% python3 -q
>>> import numpy as np
>>> import numpy.linalg as la
>>> np.set_printoptions(precision=2, suppress=True, linewidth=140, sign=" ")
>>> data = np.loadtxt("dump.csv", delimiter=",")
>>> data
array([[ 1., -1.,  1.,  1.],
       [ 1.,  1.,  0.,  2.],
       [ 0., -1.,  0.,  0.],
       [-2., -1.,  2., -1.]])
>>> Y = np.array([[7, -2], [7, 5], [-4, -3], [8, 1]])
>>> np.einsum("ij->j", data)
array([ 0., -2.,  3.,  2.])
>>> print(la.matrix_rank(np.vstack([data, Y.T])))
4
>>> print(data @ Y)
[[  4.  -9.]
 [ 30.   5.]
 [ -7.  -5.]
 [-37.  -8.]]
>>> m1 = np.array([[-1.3, 1.46, 1.51, 2.06],
...     [1.76, -1.56, -1.48, -2.42],
...     [0.26, -0.54, -0.57, -0.61],
...     [-0.72, 1.04, 1.32, 1.4]])
>>> Uu, s, Vt = la.svd(m1)
>>> print(s.round(2) + 0)
[ 5.48  0.53  0.09  0.  ]
>>> Y = Uu[:, :3] @ np.diag(s[:3]) @ Vt[:3]
>>> np.round(la.norm(m1 - Y) / la.norm(m1), 2)
np.float64(0.0)
>>> Y
array([[-1.3 ,  1.46,  1.51,  2.06],
       [ 1.76, -1.56, -1.48, -2.42],
       [ 0.26, -0.54, -0.57, -0.61],
       [-0.72,  1.04,  1.32,  1.4 ]])
>>> print(la.matrix_rank(Y))
3
>>> la.matrix_rank(m1, rtol=0.05)
np.int64(2)
>>> print(round(la.norm(m1 - Y, 2), 2), round(s[3], 2))
0.0 0.0
>>> print(la.lstsq(Y[:-1].T, Y[-1])[2])
3
>>> Y = np.array([[3, 3], [3, 2]])
>>> F = np.kron(np.eye(2, dtype=int), Y)
>>> F
array([[ 3,  3,  0,  0],
       [ 3,  2,  0,  0],
       [ 0,  0,  3,  3],
       [ 0,  0,  3,  2]])
>>> proj = np.triu(np.array([[-8, 9, 6, 3], [-7, 4, 4, 1], [-9, -1, -9, 7], [0, -2, -2, -7]]), 1) + np.eye(4)
>>> Y = proj @ F @ la.inv(proj)
>>> np.poly(Y)
array([  1., -10.,  19.,  30.,   9.])
>>> print(proj @ F - F @ proj)
[[ 27.  -9.  -3.  12.]
 [  0. -27. -11.   3.]
 [  0.   0.  21.  -7.]
 [  0.   0.   0. -21.]]
>>> round(float(la.det(Y)), 2)
9.0
>>> rng = np.random.default_rng(48)
>>> labels = rng.permutation(4)
>>> labels
array([ 3,  2,  0,  1])
>>> Y = data[labels][:, labels]
>>> np.sort(np.abs(la.eigvals(Y)))
array([ 0.93,  1.1 ,  2.21,  2.21])
>>> np.allclose(Y, data)
False
>>> np.trace(Y)
np.float64(1.0)
>>> print(Y)
[[-1.  2. -2. -1.]
 [ 0.  0.  0. -1.]
 [ 1.  1.  1. -1.]
 [ 2.  0.  1.  1.]]
>>> u, v = F[0], F[1]
>>> print(u @ v)
15
>>> p = (u @ v) / (u @ u) * u
>>> print(p)
[ 2.5  2.5  0.   0. ]
>>> (v - p) @ u
np.float64(0.0)
>>> v - p
array([ 0.5, -0.5,  0. ,  0. ])
>>> la.matrix_rank(np.outer(u, v))
np.int64(1)
>>> print(round(la.norm(u + v) ** 2 + la.norm(u - v) ** 2, 2))
62.0
>>> np.outer(u, v)
array([[ 9,  6,  0,  0],
       [ 9,  6,  0,  0],
       [ 0,  0,  0,  0],
       [ 0,  0,  0,  0]])
>>> ev, vecs = la.eigh(F)
>>> print(la.eigvalsh(F + 3 * np.eye(4)))
[ 2.46  2.46  8.54  8.54]
>>> la.svd(F, compute_uv=False)
array([ 5.54,  5.54,  0.54,  0.54])
>>> np.round(vecs.T @ vecs, 2) + 0
array([[ 1.,  0.,  0.,  0.],
       [ 0.,  1.,  0.,  0.],
       [ 0.,  0.,  1.,  0.],
       [ 0.,  0.,  0.,  1.]])
>>> print(np.round(vecs.T @ F @ vecs, 2) + 0)
[[-0.54  0.    0.    0.  ]
 [ 0.   -0.54  0.    0.  ]
 [ 0.    0.    5.54  0.  ]
 [ 0.    0.    0.    5.54]]
>>> Y = F + rng.integers(-2, 3, (4, 2)) @ rng.integers(-2, 3, (2, 4))
>>> Y
array([[ 3,  4,  1,  2],
       [ 3,  0, -2, -4],
       [ 2,  3,  5,  5],
       [ 2,  3,  5,  4]])
>>> print(Y - F)
[[ 0  1  1  2]
 [ 0 -2 -2 -4]
 [ 2  3  2  2]
 [ 2  3  2  2]]
>>> print(np.abs(Y - F).sum(axis=1))
[ 4  8  9  9]
>>> W0 = np.array([[2.3, -0.6], [-2.0, 1.7], [0.3, -0.7]])
>>> W0[0] = W0[2] + 0.1 * rng.normal(size=2)
>>> W0
array([[ 0.37, -0.67],
       [-2.  ,  1.7 ],
       [ 0.3 , -0.7 ]])
>>> # row 1 dominates
>>> Y = np.c_[W0[:, :1] @ np.array([[0]]), np.array([-2, -2, 3])]
>>> print(Y)
[[ 0. -2.]
 [ 0. -2.]
 [ 0.  3.]]
>>> la.matrix_rank(np.c_[W0, Y])
np.int64(3)
>>> la.norm(Y - W0 @ la.lstsq(W0, Y)[0], axis=0)
array([ 0.  ,  3.53])
>>> la.lstsq(W0, Y[:, 0])[0]
array([ 0.,  0.])
>>> la.norm(la.qr(W0)[0].T @ Y, axis=0) ** 2 / ((Y ** 2).sum(axis=0) + 1e-12)
array([ 0.  ,  0.27])
>>> la.matrix_rank(Y)
np.int64(1)
>>> labels = rng.integers(0, 3, 3)
>>> feats = (labels[:, None] == labels) * -1 + np.eye(3)
>>> feats
array([[ 0.,  0.,  0.],
       [ 0.,  0., -1.],
       [ 0., -1.,  0.]])
>>> feats @ la.pinv(feats) @ feats
array([[ 0.,  0.,  0.],
       [ 0.,  0., -1.],
       [ 0., -1.,  0.]])
>>> print(np.round(np.trace(la.pinv(feats) @ feats), 2))
2.0
>>> print(np.argsort(-la.norm(feats, axis=0).round(6), kind="stable")[:3])
[ 1  2  0]
>>> la.cond(feats) > 100
np.True_
>>> J = np.load("a.npy")
>>> print(J)
[[-2  0]
 [ 0  0]]
>>> # column 0 is much longer than the rest
>>> Y = np.array([[1, 5], [3, 0]])
>>> la.matrix_rank(J @ Y)
np.int64(1)
>>> np.einsum("ik,kj->ji", J, Y)
array([[ -2,   0],
       [-10,   0]])
>>> Y.T @ J.T
array([[ -2,   0],
       [-10,   0]])
>>> np.einsum("ik,kj->ij", J, Y)
array([[ -2, -10],
       [  0,   0]])
>>> print(np.einsum("ij,ij->i", J, J))
[ 4  0]
>>> print(J @ J)
[[ 4  0]
 [ 0  0]]
>>> print(la.matrix_rank(J - J[0, 0] * np.eye(2)))
1
>>> la.matrix_power(J - np.diag(np.diag(J)), 2)
array([[ 0,  0],
       [ 0,  0]])
>>> np.sort(la.eigvals(J))
array([-2.,  0.])
>>> try:
...     la.inv(J)
... except la.LinAlgError as e:
...     print("failed:", e)
... 
failed: Singular matrix
>>> Uu, s, Vt = la.svd(J)
>>> vecs = Vt[:(s > 1e-8).sum()]
>>> vec = J[0] + -2 * J[1] + rng.integers(2) * np.eye(2)[1]
>>> vec
array([-2.,  0.])
>>> np.diag(vecs.T @ vecs)
array([ 1.,  0.])
>>> np.allclose(vecs.T @ vecs @ vec, vec)
True
>>> print(J @ J)
[[ 4  0]
 [ 0  0]]
>>> print(np.round(la.det(J), 2))
0.0
>>> np.sort(la.eigvals(J).real)
array([-2.,  0.])
>>> J.reshape(-1, 2)
array([[-2,  0],
       [ 0,  0]])
>>> T = J.reshape(2, 2, -1)
>>> np.einsum("ihd,jhd->hij", T, T).shape
(2, 2, 2)
>>> print(T.transpose(1, 0, 2))
[[[-2]
  [ 0]]

 [[ 0]
  [ 0]]]
>>> print(T.shape)
(2, 2, 1)
>>> arr = np.array([[0, 0, 1], [1, 0, 0], [0, 1, 0]])
>>> proj = np.triu(np.array([[1, -3, 5], [3, 5, -5], [4, -5, 4]]), 1) + np.eye(3)
>>> Y = proj @ arr @ la.inv(proj)
>>> Y
array([[ -3.,  -4.,  -4.],
       [  1.,  -2., -15.],
       [  0.,   1.,   5.]])
>>> proj @ arr - arr @ proj
array([[-3.,  5.,  0.],
       [ 0., -2., -5.],
       [ 0.,  0.,  5.]])
>>> np.trace(Y), np.trace(arr)
(np.float64(0.0), np.int64(0))
>>> np.round(np.poly(Y), 2) + 0
array([ 1.,  0.,  0., -1.])
>>> print(arr @ np.ones(3))
[ 1.  1.  1.]
>>> arr.sum(axis=1)
array([ 1,  1,  1])
>>> np.sort(np.abs(la.eigvals(arr)))[::-1]
array([ 1.,  1.,  1.])
>>> p = np.eye(3)[0]
>>> for _ in range(5):
...     p = p @ arr
...     print(p.round(2))
... 
[ 0.  0.  1.]
[ 0.  1.  0.]
[ 1.  0.  0.]
[ 0.  0.  1.]
[ 0.  1.  0.]
>>> M = np.array([[1.9, 0.6, -0.2],
...     [-0.6, 0.4, 0.3],
...     [1.1, 0.0, 0.1],
...     [0.2, 0.7, -0.4],
...     [-1.0, 1.8, 2.1],
...     [0.1, 0.8, 1.4],
...     [2.3, 0.4, -0.4],
...     [1.3, 0.4, 0.6],
...     [0.9, -0.1, -0.3],
...     [0.9, 1.4, 0.7],
...     [-1.9, -1.0, 1.0]])
>>> M[3] *= 20
>>> M
array([[ 1.9,  0.6, -0.2],
       [-0.6,  0.4,  0.3],
       [ 1.1,  0. ,  0.1],
       [ 4. , 14. , -8. ],
       [-1. ,  1.8,  2.1],
       [ 0.1,  0.8,  1.4],
       [ 2.3,  0.4, -0.4],
       [ 1.3,  0.4,  0.6],
       [ 0.9, -0.1, -0.3],
       [ 0.9,  1.4,  0.7],
       [-1.9, -1. ,  1. ]])
>>> # row 3 dominates
>>> W2 = M[[0, 6]].astype(float)
>>> for _ in range(4):
...     labels = la.norm(M[:, None] - W2, axis=-1).argmin(axis=1)
...     W2 = np.array([M[labels == j].mean(axis=0) for j in range(2)])
... 
>>> labels
array([ 1,  1,  1,  0,  1,  1,  1,  1,  1,  1,  1])
>>> W2
array([[ 4.  , 14.  , -8.  ],
       [ 0.5 ,  0.47,  0.53]])
>>> np.bincount(labels)
array([  1,  10])
>>> T = np.stack([M, 3 * M, M[::-1]])
>>> np.einsum("bij,cij->bc", T, T)
array([[  310.7 ,   932.1 ,     3.33],
       [  932.1 ,  2796.3 ,     9.99],
       [    3.33,     9.99,   310.7 ]])
>>> (T @ M.T).shape
(3, 11, 11)
>>> la.norm(T, axis=(1, 2))
array([ 17.63,  52.88,  17.63])
>>> print(la.matrix_rank(T))
[ 3  3  3]
>>> la.matrix_rank(T.reshape(3, -1))
np.int64(2)
>>> Y = M / la.norm(M, axis=1, keepdims=True)
>>> G = Y @ Y.T
>>> (G - 2 * np.eye(11)).round(6).argmax(axis=1)
array([ 6,  4,  6,  9,  5,  4,  0,  2,  6,  7,  1])
>>> G[6].round(2) + 0
array([ 0.99, -0.72,  0.95,  0.46, -0.35,  0.  ,  1.  ,  0.83,  0.95,  0.55, -0.92])
>>> labels = M[:, 0] > np.median(M[:, 0])
>>> u = M[labels].mean(axis=0) - M[~labels].mean(axis=0)
>>> labels.astype(int)
array([ 1,  0,  1,  1,  0,  0,  1,  1,  0,  0,  0])
>>> ((M - M.mean(axis=0)) @ u > 0).astype(int)
array([ 0,  0,  0,  1,  0,  0,  1,  0,  0,  0,  0])
>>> proj = M @ la.solve(M.T @ M, M.T)
>>> print(proj @ M[:, 2])
[-0.2  0.3  0.1 -8.   2.1  1.4 -0.4  0.6 -0.3  0.7  1. ]
>>> print(np.diag(proj))
[ 0.2   0.04  0.08  0.99  0.61  0.22  0.29  0.17  0.05  0.19  0.16]
>>> np.round(la.eigvalsh(proj), 2) + 0
array([ 0.,  0.,  0.,  0.,  0.,  0.,  0.,  0.,  1.,  1.,  1.])
